$ python -q
>>> import numpy as np
>>> np.set_printoptions(precision=2, suppress=True, linewidth=120)
>>> rd = lambda a: np.round(a, 2) + 0
>>> E = np.load("out2.npy")
>>> E
array([[2, 2, 2, 2],
       [2, 4, 4, 4],
       [2, 4, 6, 6],
       [2, 4, 6, 8]])
>>> # symmetric, so the eigenvalues are real
>>> vals, evecs = np.linalg.eig(E)
>>> rd(vals)
array([16.58,  2.  ,  0.85,  0.57])
>>> rd(np.sort(np.linalg.eigvals(E.T)))
array([ 0.57,  0.85,  2.  , 16.58])
>>> rd(np.sort(np.linalg.eigvals(E @ E)))
array([  0.32,   0.73,   4.  , 274.95])
>>> rd(E @ evecs[:, 0] - vals[0] * evecs[:, 0])
array([0., 0., 0., 0.])
>>> rd(np.prod(vals))
np.float64(16.0)
>>> L = np.linalg.cholesky(E)
>>> rd(np.prod(np.diag(L)) ** 2), rd(np.linalg.det(E))
(np.float64(16.0), np.float64(16.0))
>>> rd(L @ L.T)
array([[2., 2., 2., 2.],
       [2., 4., 4., 4.],
       [2., 4., 6., 6.],
       [2., 4., 6., 8.]])
>>> rd(E / np.sqrt(np.outer(np.diag(E), np.diag(E))))
array([[1.  , 0.71, 0.58, 0.5 ],
       [0.71, 1.  , 0.82, 0.71],
       [0.58, 0.82, 1.  , 0.87],
       [0.5 , 0.71, 0.87, 1.  ]])
>>> W0 = np.loadtxt("arr.csv", delimiter=",")
>>> rd(W0)
array([[-0.27,  0.94,  0.2 ],
       [-0.92, -0.31,  0.22],
       [ 0.27, -0.12,  0.96]])
>>> # orthonormal columns
>>> rng = np.random.default_rng(11)
>>> idx = rng.permutation(3)
>>> Y = W0[:, idx] * rng.choice([-1, 1], 3)
>>> rd(Y)
array([[ 0.94,  0.27,  0.2 ],
       [-0.31,  0.92,  0.22],
       [-0.12, -0.27,  0.96]])
>>> Uu, _, Vt = np.linalg.svd(W0.T @ Y)
>>> idx
array([1, 0, 2])
>>> rd(np.linalg.lstsq(W0, Y)[0])
array([[ 0., -1.,  0.],
       [ 1.,  0.,  0.],
       [ 0.,  0.,  1.]])
>>> rd(np.sort(np.abs(np.linalg.eigvals(Y))))
array([1., 1., 1.])
>>> assert Y == Y.T
Traceback (most recent call last):
  File "<python-input-27>", line 1, in <module>
    assert Y == Y.T
           ^^^^^^^^
ValueError: The truth value of an array with more than one element is ambiguous. Use a.any() or a.all()
>>> rd(Y @ Y)
array([[ 0.78,  0.45,  0.43],
       [-0.61,  0.71,  0.35],
       [-0.15, -0.54,  0.83]])
>>> rd(np.linalg.det(Y))
np.float64(1.0)
>>> rd((Y + Y.T) / 2)
array([[ 0.94, -0.02,  0.04],
       [-0.02,  0.92, -0.02],
       [ 0.04, -0.02,  0.96]])
>>> rd(np.trace(Y))
np.float64(2.82)
>>> rd(np.linalg.matrix_power(Y, 3))
array([[ 0.54,  0.51,  0.67],
       [-0.84,  0.4 ,  0.38],
       [-0.07, -0.76,  0.64]])
>>> feats = np.array([[3.0, 0.0, 0.0], [0.0, 2.0, 0.0], [0.0, 0.0, -3.0]])
>>> feats
array([[ 3.,  0.,  0.],
       [ 0.,  2.,  0.],
       [ 0.,  0., -3.]])
>>> # 3 groups of indices that never mix
>>> rd(np.sort(np.linalg.eigvals(feats).real))
array([-3.,  2.,  3.])
>>> rd(np.linalg.det(feats))
np.float64(-18.0)
